$ python -q
>>> import numpy as np
>>> np.set_printoptions(suppress=True, linewidth=140)
>>> rd = lambda a: np.round(a, 3) + 0
>>> F = np.load("dump.npy")
>>> F
array([[-1.15 ,  2.781, -0.129],
       [-6.436,  5.834,  2.514],
       [-4.662,  4.425,  3.385],
       [-4.683,  4.344,  1.883],
       [-2.474,  4.849, -0.13 ],
       [-5.551,  4.365,  1.657],
       [-2.295,  2.657,  0.562],
       [-5.54 ,  4.065,  2.431],
       [-4.846,  5.352,  1.331],
       [-2.402,  5.451,  0.754],
       [-2.075,  2.999,  0.244],
       [-2.657,  5.348,  1.712],
       [-2.718,  5.576, -0.161],
       [-1.35 ,  3.269, -2.506],
       [-3.192,  5.263,  2.256],
       [-0.963, -1.397,  3.168]])
>>> C2 = np.cov(F, rowvar=False)
>>> np.argwhere(np.triu(np.abs(np.corrcoef(F.T)) > 0.8, 1))
array([], shape=(0, 2), dtype=int64)
>>> rd(np.linalg.eigvalsh(C2)[::-1])
array([5.077, 2.845, 0.581])
>>> C2.shape
(3, 3)
>>> rd(np.polyfit(F[:, 0], F[:, 2], 1))
array([-0.474, -0.383])
>>> d = np.linalg.norm(F[:, None] - F[None], axis=-1)
>>> rd(d[:5, :5])
array([[0.   , 6.652, 5.233, 4.356, 2.456],
       [6.652, 0.   , 2.427, 2.386, 4.864],
       [5.233, 2.427, 0.   , 1.504, 4.162],
       [4.356, 2.386, 1.504, 0.   , 3.031],
       [2.456, 4.864, 4.162, 3.031, 0.   ]])
>>> (d + 1e9 * np.eye(16)).round(6).argmin(axis=1)
array([10,  5,  7,  5, 12,  7, 10,  5,  3, 12,  6, 14,  4,  0, 11,  6])
>>> rd(d[2])
array([5.233, 2.427, 0.   , 1.504, 4.162, 1.944, 4.086, 1.346, 2.261, 3.617, 4.312, 2.77 , 4.205, 6.856, 2.034, 6.901])
>>> Z = F[[14, 11]].astype(float)
>>> for _ in range(5):
...     idx = np.linalg.norm(F[:, None] - Z, axis=-1).argmin(axis=1)
...     Z = np.array([F[idx == j].mean(axis=0) for j in range(2)])
... 
>>> idx
array([1, 0, 0, 0, 1, 0, 1, 0, 0, 1, 1, 1, 1, 1, 0, 1])
>>> rd(Z)
array([[-4.987,  4.807,  2.208],
       [-2.009,  3.504,  0.39 ]])
>>> np.bincount(idx)
array([7, 9])
>>> x = np.array([4, 1, 1])
>>> h = np.maximum(Z @ x, 0)
>>> h
array([0., 0.])
>>> rd(np.maximum(Z @ x, 0) - np.maximum(-Z @ x, 0))
array([-12.934,  -4.143])
>>> np.maximum(Z @ (3 * x), 0)
array([0., 0.])
>>> Z.T @ h
array([0., 0., 0.])
>>> W0 = np.load("x.npy")
>>> W0
array([[-1.165, -0.726,  0.518,  2.159,  2.03 , -0.348,  3.735],
       [-1.164, -0.93 , -3.225, -2.974,  1.663, -0.023,  0.877],
       [-2.577, -1.168,  0.71 ,  1.082, -1.504, -3.358,  1.334],
       [ 1.338,  3.017, -1.452, -0.468, -2.844,  1.912,  0.194],
       [ 0.832,  0.303,  1.906,  3.388,  0.432, -0.842, -2.865],
       [-1.322,  1.178,  3.284,  2.939,  1.095,  1.098, -0.181],
       [ 3.227,  2.006, -0.757,  1.561, -1.504, -1.883,  1.321],
       [-1.494,  0.406, -1.406, -1.166,  2.774,  1.6  ,  3.001],
       [ 3.484, -2.709, -1.158, -1.589,  1.025, -0.771,  0.09 ],
       [ 0.669, -0.033,  0.62 , -3.457,  2.911,  0.418,  1.888],
       [-0.154, -1.415, -0.96 ,  0.846, -3.845, -1.686, -1.925],
       [ 1.42 , -2.254, -0.835,  0.607, -2.918, -1.166,  2.638],
       [-2.504, -3.575, -0.291,  0.226, -0.995, -0.979,  1.965],
       [ 0.366,  3.281,  0.391, -1.078, -1.924, -1.737, -2.463],
       [ 3.093, -0.279, -1.081, -0.202,  0.954, -0.628,  3.584],
       [-1.703, -2.378,  0.836,  1.953, -3.018,  0.141, -1.676],
       [-2.371,  1.494, -2.625, -1.631,  2.306,  0.645,  1.364],
       [-2.044, -0.98 ,  3.339, -0.568, -0.532,  2.542, -1.283],
       [ 2.252,  2.397,  1.193, -3.105,  0.957,  1.471,  0.201],
       [-0.276, -1.209,  2.518, -0.006, -1.237,  3.118, -2.422],
       [ 2.74 ,  0.3  ,  1.853,  0.81 , -3.482, -0.178,  1.074],
       [ 0.578, -2.871,  0.909, -2.307, -2.982, -1.14 , -0.287]])
>>> idx = W0[:, 6] > np.median(W0[:, 6])
>>> f = W0[idx].mean(axis=0) - W0[~idx].mean(axis=0)
>>> ((W0 - W0.mean(axis=0)) @ f > 0).astype(int)
array([1, 1, 1, 0, 0, 0, 1, 1, 1, 1, 0, 1, 1, 0, 1, 0, 1, 0, 0, 0, 0, 0])
>>> rd((((W0 - W0.mean(axis=0)) @ f > 0) == idx).mean())
np.float64(0.909)
>>> idx.astype(int)
array([1, 1, 1, 0, 0, 0, 1, 1, 0, 1, 0, 1, 1, 0, 1, 0, 1, 0, 0, 0, 1, 0])
>>> J = np.array([[4.0, 3.0, 0.0], [3.0, 4.0, 0.0], [0.0, 0.0, 4.0]])
>>> L = np.linalg.cholesky(J)
>>> rd(np.diag(L) ** 2)
array([4.  , 1.75, 4.  ])
>>> np.linalg.eigvalsh(J).min() > 0
np.True_
>>> rd(L)
array([[2.   , 0.   , 0.   ],
       [1.5  , 1.323, 0.   ],
       [0.   , 0.   , 2.   ]])
>>> rd(np.prod(np.diag(L)) ** 2), rd(np.linalg.det(J))
(np.float64(28.0), np.float64(28.0))
>>> J / np.sqrt(np.outer(np.diag(J), np.diag(J)))
array([[1.  , 0.75, 0.  ],
       [0.75, 1.  , 0.  ],
       [0.  , 0.  , 1.  ]])
>>> K = np.load("layer9.npy")
>>> K
array([[0.05, 2.  , 0.  , 3.  , 3.  ],
       [0.  , 2.05, 3.  , 3.  , 1.  ],
       [1.  , 3.  , 0.05, 1.  , 2.  ],
       [3.  , 3.  , 0.  , 3.05, 2.  ],
       [0.  , 2.  , 0.  , 3.  , 3.05]])
>>> np.allclose(K @ K.T, K.T @ K)
False
>>> np.linalg.determinant(K)
Traceback (most recent call last):
  File "<python-input-42>", line 1, in <module>
    np.linalg.determinant(K)
    ^^^^^^^^^^^^^^^^^^^^^
AttributeError: module 'numpy.linalg' has no attribute 'determinant'
>>> rd(np.linalg.det(K))
np.float64(1.116)
>>> np.allclose(K, K.T)
False
>>> np.trace(K)
np.float64(8.25)
>>> assert K == K.T
Traceback (most recent call last):
  File "<python-input-46>", line 1, in <module>
    assert K == K.T
           ^^^^^^^^
ValueError: The truth value of an array with more than one element is ambiguous. Use a.any() or a.all()
>>> rd(np.sort(np.abs(np.linalg.eigvals(K))))
array([0.05 , 0.575, 1.876, 2.258, 9.158])
>>> rng = np.random.default_rng(28)
>>> idx = rng.permutation(5)
>>> idx
array([1, 3, 2, 4, 0])
>>> A2 = K[idx][:, idx]
>>> rd(np.linalg.det(A2)), rd(np.linalg.det(K[idx]))
(np.float64(1.116), np.float64(-1.116))
>>> rd(np.sort(np.abs(np.linalg.eigvals(A2))))
array([0.05 , 0.575, 1.876, 2.258, 9.158])
>>> m1 = (rng.random((7, 7)) < 0.3) + np.eye(7)
>>> m1 /= m1.sum(axis=1, keepdims=True)
>>> rd(m1)
array([[0.333, 0.333, 0.333, 0.   , 0.   , 0.   , 0.   ],
       [0.   , 0.5  , 0.   , 0.   , 0.5  , 0.   , 0.   ],
       [0.2  , 0.   , 0.2  , 0.2  , 0.2  , 0.   , 0.2  ],
       [0.   , 0.333, 0.   , 0.333, 0.333, 0.   , 0.   ],
       [0.   , 0.   , 0.333, 0.   , 0.667, 0.   , 0.   ],
       [0.   , 0.   , 0.   , 0.5  , 0.   , 0.5  , 0.   ],
       [0.333, 0.   , 0.   , 0.   , 0.333, 0.   , 0.333]])
>>> # rows sum to 1
>>> C2 = m1.T @ m1
>>> (m1 @ m1.T).shape
(7, 7)
>>> rd(np.trace(C2)), rd((m1 ** 2).sum())
(np.float64(2.756), np.float64(2.756))
>>> rd(C2)
array([[0.262, 0.111, 0.151, 0.04 , 0.151, 0.   , 0.151],
       [0.111, 0.472, 0.111, 0.111, 0.361, 0.   , 0.   ],
       [0.151, 0.111, 0.262, 0.04 , 0.262, 0.   , 0.04 ],
       [0.04 , 0.111, 0.04 , 0.401, 0.151, 0.25 , 0.04 ],
       [0.151, 0.361, 0.262, 0.151, 0.957, 0.   , 0.151],
       [0.   , 0.   , 0.   , 0.25 , 0.   , 0.25 , 0.   ],
       [0.151, 0.   , 0.04 , 0.04 , 0.151, 0.   , 0.151]])
>>> L = np.linalg.cholesky(C2)
>>> np.linalg.eigvalsh(C2).min() > 0
np.True_
>>> rd(np.diag(L) ** 2)
array([0.262, 0.425, 0.17 , 0.374, 0.534, 0.08 , 0.005])
>>> rd(np.prod(np.diag(L)) ** 2), rd(np.linalg.det(C2))
(np.float64(0.0), np.float64(0.0))
>>> m1.shape
(7, 7)
>>> rd(np.diff(m1, axis=0))
array([[-0.333,  0.167, -0.333,  0.   ,  0.5  ,  0.   ,  0.   ],
       [ 0.2  , -0.5  ,  0.2  ,  0.2  , -0.3  ,  0.   ,  0.2  ],
       [-0.2  ,  0.333, -0.2  ,  0.133,  0.133,  0.   , -0.2  ],
       [ 0.   , -0.333,  0.333, -0.333,  0.333,  0.   ,  0.   ],
       [ 0.   ,  0.   , -0.333,  0.5  , -0.667,  0.5  ,  0.   ],
       [ 0.333,  0.   ,  0.   , -0.5  ,  0.333, -0.5  ,  0.333]])
>>> np.unravel_index(np.abs(m1).argmax(), m1.shape)
(np.int64(4), np.int64(4))
>>> rd(m1.mean(axis=0))
array([0.124, 0.167, 0.124, 0.148, 0.29 , 0.071, 0.076])
>>> rd(np.abs(m1).max())
np.float64(0.667)
>>> m1 @ np.ones(7)
array([1., 1., 1., 1., 1., 1., 1.])
>>> rd(np.linalg.matrix_power(m1, 2))
array([[0.178, 0.278, 0.178, 0.067, 0.233, 0.   , 0.067],
       [0.   , 0.25 , 0.167, 0.   , 0.583, 0.   , 0.   ],
       [0.173, 0.133, 0.173, 0.107, 0.307, 0.   , 0.107],
       [0.   , 0.278, 0.111, 0.111, 0.5  , 0.   , 0.   ],
       [0.067, 0.   , 0.289, 0.067, 0.511, 0.   , 0.067],
       [0.   , 0.167, 0.   , 0.417, 0.167, 0.25 , 0.   ],
       [0.222, 0.111, 0.222, 0.   , 0.333, 0.   , 0.111]])
>>> rd(np.linalg.matrix_power(m1, 100))
array([[0.1  , 0.111, 0.222, 0.067, 0.433, 0.   , 0.067],
       [0.1  , 0.111, 0.222, 0.067, 0.433, 0.   , 0.067],
       [0.1  , 0.111, 0.222, 0.067, 0.433, 0.   , 0.067],
       [0.1  , 0.111, 0.222, 0.067, 0.433, 0.   , 0.067],
       [0.1  , 0.111, 0.222, 0.067, 0.433, 0.   , 0.067],
       [0.1  , 0.111, 0.222, 0.067, 0.433, 0.   , 0.067],
       [0.1  , 0.111, 0.222, 0.067, 0.433, 0.   , 0.067]])
>>> p = np.eye(7)[2]
>>> for _ in range(5):
...     p = p @ m1
...     print(p.round(3))
... 
[0.2 0.  0.2 0.2 0.2 0.  0.2]
[0.173 0.133 0.173 0.107 0.307 0.    0.107]
[0.128 0.16  0.195 0.07  0.377 0.    0.07 ]
[0.105 0.146 0.207 0.062 0.417 0.    0.062]
[0.097 0.129 0.215 0.062 0.434 0.    0.062]
>>> E = np.loadtxt("case8.csv", delimiter=",")
>>> rd(E)
array([[-0.577,  0.707, -0.408],
       [-0.577, -0.707, -0.408],
       [-0.577,  0.   ,  0.816]])
>>> x = np.array([3, 2, 2])
>>> y = E @ x
>>> rd(y)
array([-1.134, -3.963, -0.099])
>>> rd(np.linalg.solve(E, 2 * y))
array([6., 4., 4.])
>>> C2 = E.T @ E
>>> rd(np.diag(C2))
array([1., 1., 1.])
>>> np.linalg.matrix_rank(C2)
np.int64(3)
>>> (E @ E.T).shape
(3, 3)
>>> w, vecs = np.linalg.eig(J)
>>> rd(np.sort(np.linalg.eigvals(J.T)))
array([1., 4., 7.])
>>> rd(np.linalg.det(E.T))
np.float64(1.0)
>>> rd(np.linalg.eigvals(E).sum().real)
np.float64(-0.468)
>>> rd(np.linalg.eigvals(E))
array([-0.734+0.679j, -0.734-0.679j,  1.   +0.j   ])
>>> rd(np.einsum("ii->", E))
np.float64(-0.468)
>>> rd(np.einsum("ij,ji->", E, E))
np.float64(1.155)
>>> feats = np.loadtxt("a.csv", delimiter=",")
>>> feats
array([[-2.229,  0.542, -7.   , -1.   , -3.229],
       [-2.818, -0.637, -7.   , -1.   , -3.818],
       [-2.665, -0.33 , -7.   , -1.   , -3.665],
       [-4.004, -3.009, -7.   , -1.   , -5.004],
       [-4.085, -3.171, -7.   , -1.   , -5.085],
       [-4.737, -4.474, -7.   , -1.   , -5.737],
       [-2.61 , -0.219, -7.   , -1.   , -3.61 ],
       [-2.386,  0.229, -7.   , -1.   , -3.386],
       [-3.213, -1.425, -7.   , -1.   , -4.213],
       [-4.479, -3.958, -7.   , -1.   , -5.479],
       [-3.228, -1.457, -7.   , -1.   , -4.228],
       [-2.59 , -0.181, -7.   , -1.   , -3.59 ],
       [-3.883, -2.766, -7.   , -1.   , -4.883],
       [-2.958, -0.917, -7.   , -1.   , -3.958],
       [-2.787, -0.573, -7.   , -1.   , -3.787],
       [-3.741, -2.483, -7.   , -1.   , -4.741],
       [-2.451,  0.098, -7.   , -1.   , -3.451],
       [-2.764, -0.528, -7.   , -1.   , -3.764],
       [-3.552, -2.104, -7.   , -1.   , -4.552],
       [-2.126,  0.747, -7.   , -1.   , -3.126],
       [-4.168, -3.336, -7.   , -1.   , -5.168],
       [-4.191, -3.383, -7.   , -1.   , -5.191],
       [-4.401, -3.803, -7.   , -1.   , -5.401],
       [-3.823, -2.646, -7.   , -1.   , -4.823],
       [-1.657,  1.687, -7.   , -1.   , -2.657],
       [-3.998, -2.997, -7.   , -1.   , -4.998],
       [-3.237, -1.474, -7.   , -1.   , -4.237],
       [-2.824, -0.647, -7.   , -1.   , -3.824],
       [-3.221, -1.441, -7.   , -1.   , -4.221]])
>>> # rank 3
>>> rank = np.linalg.matrix_rank(feats)
>>> rank
np.int64(3)
>>> null = np.linalg.svd(feats)[2][rank:].T
>>> [int(np.linalg.matrix_rank(feats[:, :j + 1])) for j in range(5)]
[1, 2, 3, 3, 3]
